% python3 -q
>>> import numpy as np
>>> import numpy.linalg as la
>>> np.set_printoptions(precision=3, suppress=True, linewidth=160)
>>> B = np.array([[0, 2]])
>>> J = np.block([[np.zeros((1, 1)), B], [B.T, np.zeros((2, 2))]])
>>> J
array([[0., 0., 2.],
       [0., 0., 0.],
       [2., 0., 0.]])
>>> # rank 2
>>> Uu, sv, Vh = la.svd(J)
>>> print(np.argmax(sv[:-1] / (sv[1:] + 1e-6)) + 1)
2
>>> B = Uu[:, :2] @ np.diag(sv[:2]) @ Vh[:2]
>>> la.matrix_rank(J, rtol=0.05)
np.int64(2)
>>> round(float(la.norm(J - B) / la.norm(J)), 3)
0.0
>>> la.matrix_rank(B)
np.int64(2)
>>> (J != 0).astype(int)
array([[0, 0, 1],
       [0, 0, 0],
       [1, 0, 0]])
>>> np.sort(la.eigvals(J).real)
array([-2.,  0.,  2.])
>>> u = np.array([5, 1])
>>> feats = np.array([np.roll(u, i) for i in range(2)])
>>> print(feats)
[[5 1]
 [1 5]]
>>> evals, V = la.eig(feats)
>>> print(evals)
[6. 4.]
>>> feats @ V[:, 0] - evals[0] * V[:, 0]
array([0., 0.])
>>> np.sort(la.eigvals(feats.T))
array([4., 6.])
>>> evals, V = la.eigh(feats)
>>> np.abs(V[:, -1]).round(6).argmax()
np.int64(0)
>>> (evals > 1e-8).sum(), (evals < -1e-8).sum()
(np.int64(2), np.int64(0))
>>> la.svd(feats, compute_uv=False)
array([6., 4.])
>>> evals
array([4., 6.])
>>> np.unique(evals.round(6) + 0, return_counts=True)[1]
array([1, 1])
>>> print(np.round(V.T @ V, 3) + 0)
[[1. 0.]
 [0. 1.]]
>>> np.allclose(J @ J.T, J.T @ J)
True
>>> J @ J
array([[4., 0., 0.],
       [0., 0., 0.],
       [0., 0., 4.]])
>>> la.matrix_power(J, 2)
array([[4., 0., 0.],
       [0., 0., 0.],
       [0., 0., 4.]])
>>> (J + J.T) / 2
array([[0., 0., 2.],
       [0., 0., 0.],
       [2., 0., 0.]])
>>> (J - J.T) / 2
array([[0., 0., 0.],
       [0., 0., 0.],
       [0., 0., 0.]])
>>> np.round(np.abs(la.eigvals(J)).max(), 3)
np.float64(2.0)
>>> np.allclose(J, J.T)
True
>>> P = np.triu(np.array([[-1, -2], [-3, 3]]), 1) + np.eye(2)
>>> B = P @ feats @ la.inv(P)
>>> print(P @ feats - feats @ P)
[[-2.  0.]
 [ 0.  2.]]
>>> B = np.array([[-2, 5, 1]])
>>> A = B.T @ B
>>> A
array([[  4, -10,  -2],
       [-10,  25,   5],
       [ -2,   5,   1]])
>>> x0 = np.array([2, 9, 0])
>>> a = np.maximum(A @ x0, 0)
>>> a
array([  0, 205,  41])
>>> A * (a > 1e-9)[:, None]
array([[  0,   0,   0],
       [-10,  25,   5],
       [ -2,   5,   1]])
>>> np.tanh(A @ x0)
array([-1.,  1.,  1.])
>>> np.flatnonzero(a > 1e-9)
array([1, 2])
